$ python3 -q
>>> import numpy as np
>>> np.set_printoptions(suppress=True, linewidth=100)
>>> E = np.loadtxt("m.csv", delimiter=",")
>>> E.round(2)
array([[ 0.82, -0.29, -0.29, -0.29, -0.18, -0.18],
       [-0.29,  0.51, -0.49, -0.49, -0.29, -0.29],
       [-0.29, -0.49,  0.51, -0.49, -0.29, -0.29],
       [-0.29, -0.49, -0.49,  0.51, -0.29, -0.29],
       [-0.18, -0.29, -0.29, -0.29,  0.82, -0.18],
       [-0.18, -0.29, -0.29, -0.29, -0.18,  0.82]])
>>> # keeps lengths
>>> np.round(E.T @ E, 2) + 0
array([[1., 0., 0., 0., 0., 0.],
       [0., 1., 0., 0., 0., 0.],
       [0., 0., 1., 0., 0., 0.],
       [0., 0., 0., 1., 0., 0.],
       [0., 0., 0., 0., 1., 0.],
       [0., 0., 0., 0., 0., 1.]])
>>> x0 = np.array([3, 0, 2, 5, 6, 1])
>>> rhs = E @ x0
>>> rhs.round(2)
array([-0.82, -6.37, -4.37, -1.37,  2.18, -2.82])
>>> np.round(np.linalg.solve(E, 5 * rhs), 2) + 0
array([15.,  0., 10., 25., 30.,  5.])
>>> K = np.load("sample0.npy")
>>> K
array([[ 0,  0,  0,  0,  0,  0,  0,  0,  0],
       [ 0, -2,  0,  0,  0,  0,  0,  0,  0],
       [ 0,  0,  3,  0,  0,  0,  0,  0,  0],
       [ 0,  0,  0, -2,  0,  0,  0,  0,  0],
       [ 0,  0,  0,  0, -2,  0,  0,  0,  0],
       [ 0,  0,  0,  0,  0, -3,  0,  0,  0],
       [ 0,  0,  0,  0,  0,  0,  1,  0,  0],
       [ 0,  0,  0,  0,  0,  0,  0, -1,  0],
       [ 0,  0,  0,  0,  0,  0,  0,  0, -1]])
>>> Uu, sigma, VT = np.linalg.svd(K)
>>> vecs = VT[:(sigma > 1e-8).sum()]
>>> rng = np.random.default_rng(77)
>>> x0 = K[6] + 5 * K[1] + rng.integers(2) * np.eye(9)[1]
>>> x0
array([  0., -10.,   0.,   0.,   0.,   0.,   1.,   0.,   0.])
>>> np.linalg.matrix_rank(np.vstack([K, x0]))
np.int64(8)
>>> print(vecs.T @ vecs)
[[0. 0. 0. 0. 0. 0. 0. 0. 0.]
 [0. 1. 0. 0. 0. 0. 0. 0. 0.]
 [0. 0. 1. 0. 0. 0. 0. 0. 0.]
 [0. 0. 0. 1. 0. 0. 0. 0. 0.]
 [0. 0. 0. 0. 1. 0. 0. 0. 0.]
 [0. 0. 0. 0. 0. 1. 0. 0. 0.]
 [0. 0. 0. 0. 0. 0. 1. 0. 0.]
 [0. 0. 0. 0. 0. 0. 0. 1. 0.]
 [0. 0. 0. 0. 0. 0. 0. 0. 1.]]
>>> np.allclose(vecs.T @ vecs @ x0, x0)
True
>>> np.linalg.cond(K) > 100
np.True_
>>> np.round(K @ np.linalg.pinv(K) @ K, 2)
array([[ 0.,  0.,  0.,  0.,  0.,  0.,  0.,  0.,  0.],
       [ 0., -2.,  0.,  0.,  0.,  0.,  0.,  0.,  0.],
       [ 0.,  0.,  3.,  0.,  0.,  0.,  0.,  0.,  0.],
       [ 0.,  0.,  0., -2.,  0.,  0.,  0.,  0.,  0.],
       [ 0.,  0.,  0.,  0., -2.,  0.,  0.,  0.,  0.],
       [ 0.,  0.,  0.,  0.,  0., -3.,  0.,  0.,  0.],
       [ 0.,  0.,  0.,  0.,  0.,  0.,  1.,  0.,  0.],
       [ 0.,  0.,  0.,  0.,  0.,  0.,  0., -1.,  0.],
       [ 0.,  0.,  0.,  0.,  0.,  0.,  0.,  0., -1.]])
>>> np.abs(np.diag(np.linalg.qr(K)[1])) > 1e-9
array([False,  True,  True,  True,  True,  True,  True,  True,  True])
>>> np.round(np.trace(np.linalg.pinv(K) @ K), 2)
np.float64(8.0)
>>> np.linalg.lstsq(K[:-1].T, K[-1])[2]
np.int32(7)
>>> ev, vecs = np.linalg.eigvalsh(K)
Traceback (most recent call last):
  File "<python-input-25>", line 1, in <module>
    ev, vecs = np.linalg.eigvalsh(K)
    ^^^^^^^^
ValueError: too many values to unpack (expected 2)
>>> ev, vecs = np.linalg.eigh(K)
>>> ev.sum(), np.trace(K)
(np.float64(-7.0), np.int64(-7))
>>> vecs @ np.diag(ev) @ vecs.T
array([[ 0.,  0.,  0.,  0.,  0.,  0.,  0.,  0.,  0.],
       [ 0., -2.,  0.,  0.,  0.,  0.,  0.,  0.,  0.],
       [ 0.,  0.,  3.,  0.,  0.,  0.,  0.,  0.,  0.],
       [ 0.,  0.,  0., -2.,  0.,  0.,  0.,  0.,  0.],
       [ 0.,  0.,  0.,  0., -2.,  0.,  0.,  0.,  0.],
       [ 0.,  0.,  0.,  0.,  0., -3.,  0.,  0.,  0.],
       [ 0.,  0.,  0.,  0.,  0.,  0.,  1.,  0.,  0.],
       [ 0.,  0.,  0.,  0.,  0.,  0.,  0., -1.,  0.],
       [ 0.,  0.,  0.,  0.,  0.,  0.,  0.,  0., -1.]])
>>> vecs.T @ K @ vecs
array([[-3.,  0.,  0.,  0.,  0.,  0.,  0.,  0.,  0.],
       [ 0., -2.,  0.,  0.,  0.,  0.,  0.,  0.,  0.],
       [ 0.,  0., -2.,  0.,  0.,  0.,  0.,  0.,  0.],
       [ 0.,  0.,  0., -2.,  0.,  0.,  0.,  0.,  0.],
       [ 0.,  0.,  0.,  0., -1.,  0.,  0.,  0.,  0.],
       [ 0.,  0.,  0.,  0.,  0., -1.,  0.,  0.,  0.],
       [ 0.,  0.,  0.,  0.,  0.,  0.,  0.,  0.,  0.],
       [ 0.,  0.,  0.,  0.,  0.,  0.,  0.,  1.,  0.],
       [ 0.,  0.,  0.,  0.,  0.,  0.,  0.,  0.,  3.]])
>>> np.unique(ev.round(6) + 0, return_counts=True)[1]
array([1, 3, 2, 1, 1, 1])
>>> M2 = np.array([[1, 1], [1, -1]])
>>> J = np.kron(M2, np.kron(M2, M2))[rng.permutation(8)][:3]
>>> J
array([[ 1, -1,  1, -1, -1,  1, -1,  1],
       [ 1, -1, -1,  1, -1,  1,  1, -1],
       [ 1,  1,  1,  1,  1,  1,  1,  1]])
>>> # column 4 repeats column 1
>>> round(np.linalg.norm(J[0], 1), 2), round(float(np.linalg.norm(J[0], np.inf)), 2)
(np.float64(8.0), 1.0)
>>> np.round(np.linalg.norm(J, axis=0), 2)
array([1.73, 1.73, 1.73, 1.73, 1.73, 1.73, 1.73, 1.73])
>>> J[0] @ J[1]
np.int64(0)
>>> np.linalg.norm(J, axis=1).argmax()
np.int64(0)
>>> def softmax(z):
...     e = np.exp(z - z.max(axis=-1, keepdims=True))
...     return e / e.sum(axis=-1, keepdims=True)
... 
>>> np.round(softmax(J[2]), 2)
array([0.12, 0.12, 0.12, 0.12, 0.12, 0.12, 0.12, 0.12])
>>> print(np.round(softmax(10 * J[2]), 2))
[0.12 0.12 0.12 0.12 0.12 0.12 0.12 0.12]
>>> np.round(softmax(J[2] + 2), 2)
array([0.12, 0.12, 0.12, 0.12, 0.12, 0.12, 0.12, 0.12])
>>> S = J @ J.T / np.sqrt(8)
>>> np.round(softmax(S)[2] @ J, 2)
array([1.  , 0.79, 0.89, 0.89, 0.79, 1.  , 0.89, 0.89])
>>> print(np.round(softmax(S), 2))
[[0.89 0.05 0.05]
 [0.05 0.89 0.05]
 [0.05 0.05 0.89]]
>>> softmax(S).round(6).argmax(axis=1)
array([0, 1, 2])
>>> W1 = np.array([[-1, 2, -1, 3, 2],
...     [-3, 3, -3, -2, 2],
...     [2, 3, 1, -1, 3],
...     [0, -3, -2, -1, 3],
...     [1, -1, 3, -3, -2],
...     [1, 3, -2, 0, 2],
...     [-1, 3, -1, 2, 3],
...     [-3, 3, 2, -3, 0]])
>>> beta = np.array([-2, 0, 0, -2, 1])
>>> hid = np.maximum(J @ W1 + beta, 0)
>>> np.round((hid > 0).mean(axis=0), 2)
array([0.  , 0.67, 0.33, 0.67, 1.  ])
>>> print(np.linalg.matrix_rank(hid))
3
>>> basis = np.array([[2, 2], [-2, 2], [-2, -1], [1, 2], [-1, 1]])
>>> (hid @ basis).round(6).argmax(axis=1)
array([1, 1, 1])
>>> hid @ basis
array([[-25,  19],
       [  3,  30],
       [-40,  40]])
>>> X = np.loadtxt("mat.csv", delimiter=",")
>>> X
array([[ 0.,  3.,  1.,  0.,  4., -3., -2.],
       [-3.,  0.,  3.,  3.,  3., -2.,  3.],
       [-1., -3.,  0., -1., -4., -1.,  5.],
       [ 0., -3.,  1.,  0.,  2., -5., -4.],
       [-4., -3.,  4., -2.,  0., -2., -1.],
       [ 3.,  2.,  1.,  5.,  2.,  0., -1.],
       [ 2., -3., -5.,  4.,  1.,  1.,  0.]])
>>> Uu, sigma, VT = np.linalg.svd(X)
>>> vecs = VT[:(sigma > 1e-8).sum()]
>>> x0 = X[1] + -3 * X[0] + rng.integers(2) * np.eye(7)[0]
>>> x0
array([-3., -9.,  0.,  3., -9.,  7.,  9.])
>>> print(np.linalg.matrix_rank(np.vstack([X, x0])))
6
>>> feats = np.load("out19.npy")
>>> feats.round(2)
array([[-3.45,  0.09, -0.42, -1.32,  0.6 , -0.69,  1.07, -0.48],
       [ 0.6 , -1.81, -1.51, -0.56,  1.32,  2.4 ,  1.15, -0.96],
       [-0.15, -0.46, -1.66, -1.65, -0.49,  0.32, -1.39,  2.83],
       [ 1.05, -0.3 , -0.08,  0.02,  2.84, -2.09,  0.98,  1.19],
       [ 0.3 ,  1.05,  1.33, -0.51, -0.75,  1.22,  2.77,  1.76],
       [ 1.2 , -1.42,  0.89, -2.66, -1.25, -1.36,  0.42, -1.05],
       [-0.75, -1.22,  2.87, -0.42,  1.34,  1.17, -1.44,  0.59],
       [-0.75, -2.8 ,  0.05,  1.93, -1.28, -0.77,  0.86,  0.95]])
>>> np.round(np.linalg.norm(feats, axis=0), 2)
array([4., 4., 4., 4., 4., 4., 4., 4.])
>>> np.round(np.linalg.svd(feats, compute_uv=False), 2)
array([4., 4., 4., 4., 4., 4., 4., 4.])
